$ python3 -q
>>> import numpy as np
>>> from numpy import linalg as LA
>>> np.set_printoptions(suppress=True, linewidth=100)
>>> W0 = np.loadtxt("mat.csv", delimiter=",")
>>> W0
array([[ 1.3, -3. , -1. ],
       [-0.2,  0.6, -0.9],
       [-1.1,  2.4, -0.2],
       [-1.2,  2.6,  1.8],
       [ 0.6, -1.5, -0.3],
       [-0.4,  0.9,  0. ],
       [-1.2,  2.3,  0.3],
       [-0.8,  1.8, -0.5],
       [-1.2,  2.8, -0.7],
       [ 0. ,  0. , -0.5],
       [ 0.2, -0.1,  0.3],
       [-0.1,  0.3, -1.4]])
>>> Xs = W0 - W0.mean(axis=0)
>>> left, sv, Vh = LA.svd(Xs, full_matrices=False)
>>> LA.matrix_rank(Xs)
np.int64(3)
>>> np.round(Xs.mean(axis=0), 1) + 0
array([0., 0., 0.])
>>> np.round(Vh[0] * np.sign(Vh[0, np.abs(Vh[0]).argmax()]), 1)
array([-0.4,  0.9,  0.2])
>>> np.searchsorted(np.cumsum(sv ** 2) / (sv ** 2).sum(), 0.9) + 1
np.int64(2)
>>> Xs = (W0 - W0.mean(axis=0)) / W0.std(axis=0)
>>> Xs.std(axis=0)
array([1., 1., 1.])
>>> b = LA.lstsq(np.delete(Xs, 0, axis=1), Xs[:, 0])[0]
>>> round(1 - np.var(Xs[:, 0] - np.delete(Xs, 0, axis=1) @ b), 1)
np.float64(1.0)
>>> np.abs(b).argmax()
np.int64(0)
>>> b.round(1) + 0
array([-1.,  0.])
>>> rng = np.random.default_rng(7561)
>>> A2 = W0 + rng.integers(-2, 3, (12, 2)) @ rng.integers(-2, 3, (2, 3))
>>> A2.round(1)
array([[ 1.3, -3. ,  1. ],
       [ 0.8, -1.4, -2.9],
       [-0.1,  0.4, -0.2],
       [-0.2,  0.6, -2.2],
       [ 1.6, -3.5, -4.3],
       [-2.4,  4.9,  5. ],
       [-0.2,  0.3, -3.7],
       [ 0.2, -0.2, -0.5],
       [ 0.8, -1.2, -4.7],
       [ 1. , -2. , -3.5],
       [ 1.2, -2.1, -0.7],
       [-2.1,  4.3,  0.6]])
>>> np.round(LA.svd(A2 - W0, compute_uv=False), 1) + 0
array([14.,  4.,  0.])
>>> LA.matrix_rank(A2 - W0, tol=1e-8)
np.int64(2)
>>> A2 - W0
array([[ 0.,  0.,  2.],
       [ 1., -2., -2.],
       [ 1., -2.,  0.],
       [ 1., -2., -4.],
       [ 1., -2., -4.],
       [-2.,  4.,  5.],
       [ 1., -2., -4.],
       [ 1., -2.,  0.],
       [ 2., -4., -4.],
       [ 1., -2., -3.],
       [ 1., -2., -1.],
       [-2.,  4.,  2.]])
>>> np.abs(A2 - W0).sum(axis=1)
array([ 2.,  5.,  3.,  7.,  7., 11.,  7.,  3., 10.,  6.,  4.,  8.])
